$ python -q
>>> import numpy as np
>>> import numpy.linalg as la
>>> np.set_printoptions(precision=2, suppress=True, linewidth=200)
>>> rd = lambda a: np.round(a, 2) + 0
>>> E = np.load("mat.npy")
>>> E
array([[ 1.  , -2.39, -1.61, -2.31],
       [ 0.04,  3.9 , -0.15,  0.77],
       [ 3.81, -2.88,  2.36,  8.24],
       [-0.33, -1.35,  0.49, -1.97],
       [ 0.12,  1.29, -0.61,  1.75],
       [-2.51,  3.47, -1.7 , -8.2 ],
       [ 0.44,  0.97,  1.87,  6.75],
       [-0.97, -1.5 , -2.06, -3.25],
       [ 0.74,  3.3 , -2.59, -0.88],
       [-0.67, -1.05,  1.51, -0.05],
       [-0.2 ,  0.49,  1.47,  3.76],
       [ 1.46, -1.76,  0.67,  3.73],
       [ 1.22, -5.17,  0.8 ,  0.29],
       [ 0.08,  0.71, -0.09, -0.9 ],
       [-0.53,  1.18,  1.26, -0.51],
       [-1.98,  1.15,  1.75, -3.89],
       [-1.  ,  0.33,  0.37,  1.13],
       [-2.64,  1.44, -1.49, -7.64],
       [ 0.61, -2.21, -1.7 , -3.66],
       [ 2.02, -3.33, -2.39, -0.15],
       [ 0.78,  0.86,  0.85,  1.29],
       [ 0.46,  1.89,  1.63,  5.25],
       [ 0.23, -3.55,  0.43, -1.33]])
>>> x0 = np.array([0, 1, 1, 1])
>>> h1 = np.maximum(E @ x0, 0)
>>> E * (h1 > 1e-9)[:, None]
array([[ 0.  , -0.  , -0.  , -0.  ],
       [ 0.04,  3.9 , -0.15,  0.77],
       [ 3.81, -2.88,  2.36,  8.24],
       [-0.  , -0.  ,  0.  , -0.  ],
       [ 0.12,  1.29, -0.61,  1.75],
       [-0.  ,  0.  , -0.  , -0.  ],
       [ 0.44,  0.97,  1.87,  6.75],
       [-0.  , -0.  , -0.  , -0.  ],
       [ 0.  ,  0.  , -0.  , -0.  ],
       [-0.67, -1.05,  1.51, -0.05],
       [-0.2 ,  0.49,  1.47,  3.76],
       [ 1.46, -1.76,  0.67,  3.73],
       [ 0.  , -0.  ,  0.  ,  0.  ],
       [ 0.  ,  0.  , -0.  , -0.  ],
       [-0.53,  1.18,  1.26, -0.51],
       [-0.  ,  0.  ,  0.  , -0.  ],
       [-1.  ,  0.33,  0.37,  1.13],
       [-0.  ,  0.  , -0.  , -0.  ],
       [ 0.  , -0.  , -0.  , -0.  ],
       [ 0.  , -0.  , -0.  , -0.  ],
       [ 0.78,  0.86,  0.85,  1.29],
       [ 0.46,  1.89,  1.63,  5.25],
       [ 0.  , -0.  ,  0.  , -0.  ]])
>>> rd(h1)
array([0.  , 4.52, 7.72, 0.  , 2.43, 0.  , 9.59, 0.  , 0.  , 0.41, 5.72, 2.64, 0.  , 0.  , 1.93, 0.  , 1.83, 0.  , 0.  , 0.  , 3.  , 8.77, 0.  ])
>>> rd(E.T @ h1)
array([ 40.06,  27.59,  64.74, 218.41])
